% ipython --no-banner

In [1]: import numpy as np

In [2]: np.set_printoptions(precision=2, suppress=True, linewidth=120, legacy="1.25")

In [3]: rd = lambda a: np.round(a, 2) + 0

In [4]: M = np.loadtxt("sample12.csv", delimiter=",")

In [5]: rd(M)
Out[5]: 
array([[ -3.45,   3.52, -10.62,  -2.95,  -3.63,  -8.53,  -8.53],
       [ -2.04,   2.94,  -6.56,  -1.9 ,  -2.79,  -6.31,  -6.31],
       [ -0.46,   0.45,  -0.46,  -0.31,  -0.97,  -1.32,  -1.32],
       [  0.01,   0.  ,   0.01,   0.01,   0.02,   0.02,   0.02],
       [  0.79,   0.23,   0.4 ,   0.36,   0.97,   0.82,   0.82],
       [  0.8 ,   0.24,   0.4 ,   0.36,   0.98,   0.83,   0.83],
       [  4.25,   2.24,   2.74,   1.83,   3.96,   2.77,   2.77],
       [  6.44,   3.64,   4.53,   2.76,   5.6 ,   3.76,   3.76],
       [ 10.23,   6.08,   7.87,   4.39,   8.24,   5.35,   5.35],
       [ 10.97,   6.56,   8.56,   4.71,   8.75,   5.65,   5.65],
       [ 18.95,  11.7 ,  16.32,   8.2 ,  13.94,   8.85,   8.85]])

In [6]: # column 6 repeats column 5

In [7]: Uu, sig, vt = np.linalg.svd(M)

In [8]: vecs = vt[:(sig > 1e-8).sum()]

In [9]: rng = np.random.default_rng(3332)

In [10]: vec = M[7] + 5 * M[10] + rng.integers(2) * np.eye(7)[0]

In [11]: print(rd(vec))
[101.18  62.12  86.13  43.76  75.28  47.99  47.99]

In [12]: np.allclose(vecs.T @ vecs @ vec, vec)
Out[12]: True

In [13]: print(rd(np.linalg.norm(vec - vecs.T @ vecs @ vec)))
0.0

In [14]: np.linalg.matrix_rank(np.vstack([M, vec]))
Out[14]: 3

In [15]: mat = np.array([[0.1, 1.6, -1.0, 0.3, 0.0, 1.1],
    ...:     [0.1, -1.7, 1.2, 1.3, 0.2, 2.1],
    ...:     [-1.3, 0.1, 0.7, 0.7, -0.2, 0.3],
    ...:     [0.0, -1.3, -0.5, -0.9, 0.7, 0.3],
    ...:     [-0.1, -0.8, -0.7, -0.2, -1.0, 0.1],
    ...:     [-1.2, 0.2, -0.9, -0.5, 0.0, 1.4],
    ...:     [-1.2, 1.7, -1.6, 0.2, 0.1, 0.3],
    ...:     [1.7, -0.5, 0.0, 1.8, -1.3, 0.3]])

In [16]: mat[7] = mat[3] + 0.3 * rng.normal(size=6)

In [17]: rd(mat)
Out[17]: 
array([[ 0.1 ,  1.6 , -1.  ,  0.3 ,  0.  ,  1.1 ],
       [ 0.1 , -1.7 ,  1.2 ,  1.3 ,  0.2 ,  2.1 ],
       [-1.3 ,  0.1 ,  0.7 ,  0.7 , -0.2 ,  0.3 ],
       [ 0.  , -1.3 , -0.5 , -0.9 ,  0.7 ,  0.3 ],
       [-0.1 , -0.8 , -0.7 , -0.2 , -1.  ,  0.1 ],
       [-1.2 ,  0.2 , -0.9 , -0.5 ,  0.  ,  1.4 ],
       [-1.2 ,  1.7 , -1.6 ,  0.2 ,  0.1 ,  0.3 ],
       [-0.29, -0.46, -0.86, -0.59,  0.87,  0.15]])

In [18]: r0 = np.array([0, 3])

In [19]: rd(np.convolve(mat[4], r0))
Out[19]: array([ 0. , -0.3, -2.4, -2.1, -0.6, -3. ,  0.3])

In [20]: print(np.polyval(r0, mat[4]))
[3. 3. 3. 3. 3. 3.]

In [21]: print(np.cross(mat[4, :3], mat[1, :3]))
[-2.15  0.05  0.25]

In [22]: feats = np.load("block3.npy")

In [23]: print(feats)
[[-3 -2 -1  0  1  2  3  4  5]
 [ 6  7  8  9 10 11 12 13 14]
 [15 16 17 18 19 20 21 22 23]
 [24 25 26 27 28 29 30 31 32]]

In [24]: Uu, sig, vt = np.linalg.svd(M, full_matrices=False)

In [25]: rd(np.abs(vt[0]))
Out[25]: array([0.52, 0.26, 0.48, 0.24, 0.41, 0.32, 0.32])

In [26]: print(rd(Uu.T @ Uu))
[[1. 0. 0. 0. 0. 0. 0.]
 [0. 1. 0. 0. 0. 0. 0.]
 [0. 0. 1. 0. 0. 0. 0.]
 [0. 0. 0. 1. 0. 0. 0.]
 [0. 0. 0. 0. 1. 0. 0.]
 [0. 0. 0. 0. 0. 1. 0.]
 [0. 0. 0. 0. 0. 0. 1.]]

In [27]: rd(np.sqrt((sig ** 2).sum())), rd(np.linalg.norm(M))
Out[27]: (50.97, 50.97)

In [28]: print(rd(sig))
[48.8  14.43  2.91  0.    0.    0.    0.  ]

In [29]: np.abs(Uu[:, 0]).round(6).argmax()
Out[29]: 10

In [30]: np.allclose(Uu * sig @ vt, M)
Out[30]: True

In [31]: np.abs(np.diag(np.linalg.qr(M)[1])) > 1e-9
Out[31]: array([ True,  True,  True, False, False, False, False])

In [32]: np.unique(M.round(6), axis=0).shape
Out[32]: (11, 7)

In [33]: try:
    ...:     np.linalg.inv(M)
    ...: except np.linalg.LinAlgError as e:
    ...:     print("failed:", e)
    ...: 
failed: Last 2 dimensions of the array must be square

In [34]: def softmax(z):
    ...:     e = np.exp(z - z.max(axis=-1, keepdims=True))
    ...:     return e / e.sum(axis=-1, keepdims=True)
    ...: 

In [35]: rd(softmax(10 * feats[2]))
Out[35]: array([0., 0., 0., 0., 0., 0., 0., 0., 1.])

In [36]: rd(softmax(feats[2]))
Out[36]: array([0.  , 0.  , 0.  , 0.  , 0.01, 0.03, 0.09, 0.23, 0.63])

In [37]: print(rd(softmax(feats[2] + 4)))
[0.   0.   0.   0.   0.01 0.03 0.09 0.23 0.63]

In [38]: scores = feats @ feats.T / np.sqrt(9)

In [39]: rd(softmax(scores + np.triu(np.full(scores.shape, -np.inf), 1)))
Out[39]: 
array([[1., 0., 0., 0.],
       [0., 1., 0., 0.],
       [0., 0., 1., 0.],
       [0., 0., 0., 1.]])

In [40]: softmax(scores).round(6).argmax(axis=1)
Out[40]: array([3, 3, 3, 3])

In [41]: arr = np.load("run8.npy")

In [42]: arr
Out[42]: 
array([[ 0.,  5.,  4., -4.,  1., -3.,  4.,  4., -5.],
       [ 5.,  0.,  0.,  0.,  0.,  0.,  0.,  0.,  0.],
       [ 4.,  0.,  0.,  0.,  0.,  0.,  0.,  0.,  0.],
       [-4.,  0.,  0.,  0.,  0.,  0.,  0.,  0.,  0.],
       [ 1.,  0.,  0.,  0.,  0.,  0.,  0.,  0.,  0.],
       [-3.,  0.,  0.,  0.,  0.,  0.,  0.,  0.,  0.],
       [ 4.,  0.,  0.,  0.,  0.,  0.,  0.,  0.,  0.],
       [ 4.,  0.,  0.,  0.,  0.,  0.,  0.,  0.,  0.],
       [-5.,  0.,  0.,  0.,  0.,  0.,  0.,  0.,  0.]])

In [43]: Uu, sig, vt = np.linalg.svd(arr)

In [44]: vecs = vt[:(sig > 1e-8).sum()]

In [45]: vec = arr[2] + 4 * arr[4] + rng.integers(2) * np.eye(9)[1]

In [46]: vec
Out[46]: array([8., 0., 0., 0., 0., 0., 0., 0., 0.])

In [47]: rd(np.diag(vecs.T @ vecs))
Out[47]: array([1.  , 0.2 , 0.13, 0.13, 0.01, 0.07, 0.13, 0.13, 0.2 ])

In [48]: rd(vecs.T @ vecs)
Out[48]: 
array([[ 1.  ,  0.  ,  0.  ,  0.  ,  0.  ,  0.  ,  0.  ,  0.  ,  0.  ],
       [ 0.  ,  0.2 ,  0.16, -0.16,  0.04, -0.12,  0.16,  0.16, -0.2 ],
       [ 0.  ,  0.16,  0.13, -0.13,  0.03, -0.1 ,  0.13,  0.13, -0.16],
       [ 0.  , -0.16, -0.13,  0.13, -0.03,  0.1 , -0.13, -0.13,  0.16],
       [ 0.  ,  0.04,  0.03, -0.03,  0.01, -0.02,  0.03,  0.03, -0.04],
       [ 0.  , -0.12, -0.1 ,  0.1 , -0.02,  0.07, -0.1 , -0.1 ,  0.12],
       [ 0.  ,  0.16,  0.13, -0.13,  0.03, -0.1 ,  0.13,  0.13, -0.16],
       [ 0.  ,  0.16,  0.13, -0.13,  0.03, -0.1 ,  0.13,  0.13, -0.16],
       [ 0.  , -0.2 , -0.16,  0.16, -0.04,  0.12, -0.16, -0.16,  0.2 ]])

In [49]: rd(np.linalg.norm(vec - vecs.T @ vecs @ vec))
Out[49]: 0.0
